% python3 -q
>>> import numpy as np
>>> import numpy.linalg as la
>>> np.set_printoptions(suppress=True, linewidth=120)
>>> rd = lambda a: np.round(a, 1) + 0
>>> M = np.array([[3, 4, 5, 6],
...     [7, 8, 9, 10],
...     [11, 12, 13, 14],
...     [15, 16, 17, 18],
...     [19, 20, 21, 22],
...     [23, 24, 25, 26],
...     [27, 28, 29, 30]])
>>> print(M)
[[ 3  4  5  6]
 [ 7  8  9 10]
 [11 12 13 14]
 [15 16 17 18]
 [19 20 21 22]
 [23 24 25 26]
 [27 28 29 30]]
>>> out = M / la.norm(M, axis=1, keepdims=True)
>>> C2 = out @ out.T
>>> print(rd(np.degrees(np.arccos(np.clip(C2[6, 3], -1, 1)))))
1.6
>>> print(rd(C2[6]))
[1. 1. 1. 1. 1. 1. 1.]
>>> rank = la.matrix_rank(M)
>>> print(rank)
2
>>> ns = la.svd(M)[2][rank:].T
>>> print([int(la.matrix_rank(M[:, :j + 1])) for j in range(4)])
[1, 2, 2, 2]
>>> print(la.matrix_rank(M.T @ M), la.matrix_rank(M @ M.T))
2 2
>>> print(ns.shape)
(4, 2)
>>> print([int(la.matrix_rank(M[:i])) for i in range(1, len(M) + 1)])
[1, 2, 2, 2, 2, 2, 2]
>>> print([int(la.matrix_rank(np.delete(M, i, axis=0))) for i in range(7)])
[2, 2, 2, 2, 2, 2, 2]
>>> print(np.unravel_index(np.abs(M).argmax(), M.shape))
(np.int64(6), np.int64(3))
>>> print(M.sum(axis=0))
[105 112 119 126]
>>> print(la.matrix_rank(M))
2
>>> print(np.abs(M).max())
30
>>> print(np.diff(M, axis=0))
[[4 4 4 4]
 [4 4 4 4]
 [4 4 4 4]
 [4 4 4 4]
 [4 4 4 4]
 [4 4 4 4]]
>>> print(M.shape)
(7, 4)
>>> print(rd(la.svd(M, compute_uv=False)))
[97.2  2.6  0.   0. ]
>>> print(M.sum(axis=1))
[ 18  34  50  66  82  98 114]
>>> data = np.load("dump.npy")
>>> print(rd(data))
[[-3.3 -2.6  2.4  1.3  0.  -0.6]
 [-0.9 -2.2 -4.2  0.8 -0.4 -1.2]
 [-3.   3.1 -1.   0.   2.2 -0.6]
 [ 0.7 -2.   0.  -2.   4.   0.7]
 [-1.3 -0.2 -0.9  0.3 -0.6  4.7]
 [ 1.5  0.2  0.1  4.3  2.   0.4]]
>>> O, r_ = la.qr(data)
>>> print(rd(O.T @ O))
[[1. 0. 0. 0. 0. 0.]
 [0. 1. 0. 0. 0. 0.]
 [0. 0. 1. 0. 0. 0.]
 [0. 0. 0. 1. 0. 0.]
 [0. 0. 0. 0. 1. 0.]
 [0. 0. 0. 0. 0. 1.]]
>>> print(rd(np.trace(O @ O.T)))
6.0
>>> print(rd(O))
[[-0.7 -0.5  0.5  0.3  0.  -0.1]
 [-0.2 -0.4 -0.8  0.2 -0.1 -0.2]
 [-0.6  0.6 -0.2  0.   0.4 -0.1]
 [ 0.1 -0.4  0.  -0.4  0.8  0.1]
 [-0.3  0.  -0.2  0.1 -0.1  0.9]
 [ 0.3  0.   0.   0.9  0.4  0.1]]
>>> print(rd(O @ r_))
[[-3.3 -2.6  2.4  1.3  0.  -0.6]
 [-0.9 -2.2 -4.2  0.8 -0.4 -1.2]
 [-3.   3.1 -1.   0.   2.2 -0.6]
 [ 0.7 -2.   0.  -2.   4.   0.7]
 [-1.3 -0.2 -0.9  0.3 -0.6  4.7]
 [ 1.5  0.2  0.1  4.3  2.   0.4]]
>>> print(rd(np.abs(np.diag(r_))))
[5. 5. 5. 5. 5. 5.]
>>> print(rd(r_))
[[5. 0. 0. 0. 0. 0.]
 [0. 5. 0. 0. 0. 0.]
 [0. 0. 5. 0. 0. 0.]
 [0. 0. 0. 5. 0. 0.]
 [0. 0. 0. 0. 5. 0.]
 [0. 0. 0. 0. 0. 5.]]
>>> vec = np.array([2, 2, -2, -2, 1, -2])
>>> print(rd(np.sort(np.abs(np.degrees(np.angle(la.eigvals(O)))))))
[  0.   98.   98.  136.5 136.5 180. ]
>>> print(6 - la.matrix_rank(O - np.eye(6), tol=1e-8))
1
>>> E = np.array([[0.0, -1.0, 4.0, -5.0, -1.0, -3.0],
...     [-1.0, 0.0, 0.0, 0.0, 0.0, 0.0],
...     [4.0, 0.0, 0.0, 0.0, 0.0, 0.0],
...     [-5.0, 0.0, 0.0, 0.0, 0.0, 0.0],
...     [-1.0, 0.0, 0.0, 0.0, 0.0, 0.0],
...     [-3.0, 0.0, 0.0, 0.0, 0.0, 0.0]])
>>> C2 = E.T @ E
>>> print(np.trace(C2), (E ** 2).sum())
104.0 104.0
>>> print(C2)
[[ 52.   0.   0.   0.   0.   0.]
 [  0.   1.  -4.   5.   1.   3.]
 [  0.  -4.  16. -20.  -4. -12.]
 [  0.   5. -20.  25.   5.  15.]
 [  0.   1.  -4.   5.   1.   3.]
 [  0.   3. -12.  15.   3.   9.]]
>>> print(np.diag(C2))
[52.  1. 16. 25.  1.  9.]
>>> print(rd(la.svd(E, compute_uv=False) ** 2))
[52. 52.  0.  0.  0.  0.]
>>> print(np.allclose(C2, C2.T))
True
>>> X = np.loadtxt("out16.csv", delimiter=",")
>>> print(X)
[[ -4.   8.   5.   0.  10.]
 [-10.   2.  -1.  -6.   4.]
 [ -7.   5.   2.  -3.   7.]
 [ -1.  11.   8.   3.  13.]
 [ -3.   9.   6.   1.  11.]]
>>> P = np.triu(np.array([[0, 3, 4, 4, 4],
...     [4, 4, 3, 5, 1],
...     [5, 3, 0, 3, 1],
...     [0, 1, 5, 2, 3],
...     [5, 1, 4, 3, 0]]), 1) + np.eye(5)
>>> out = P @ X @ la.inv(P)
>>> print(rd(np.poly(out)))
[  1. -14. 170.   0.   0.   0.]
>>> print(out)
[[ -78.  348. -666.  556. -892.]
 [ -39.  198. -387.  328. -538.]
 [ -13.   86. -174.  151. -256.]
 [ -10.   68. -138.  120. -204.]
 [  -3.   18.  -36.   31.  -52.]]
>>> print(P @ X - X @ P)
[[-74. 118.  53. -53. 139.]
 [-29. 109.  86.  40. 154.]
 [ -6.  63.  43.   7.  80.]
 [ -9.  30. -11. -72.   9.]
 [  0.   9. -15. -51.  -6.]]
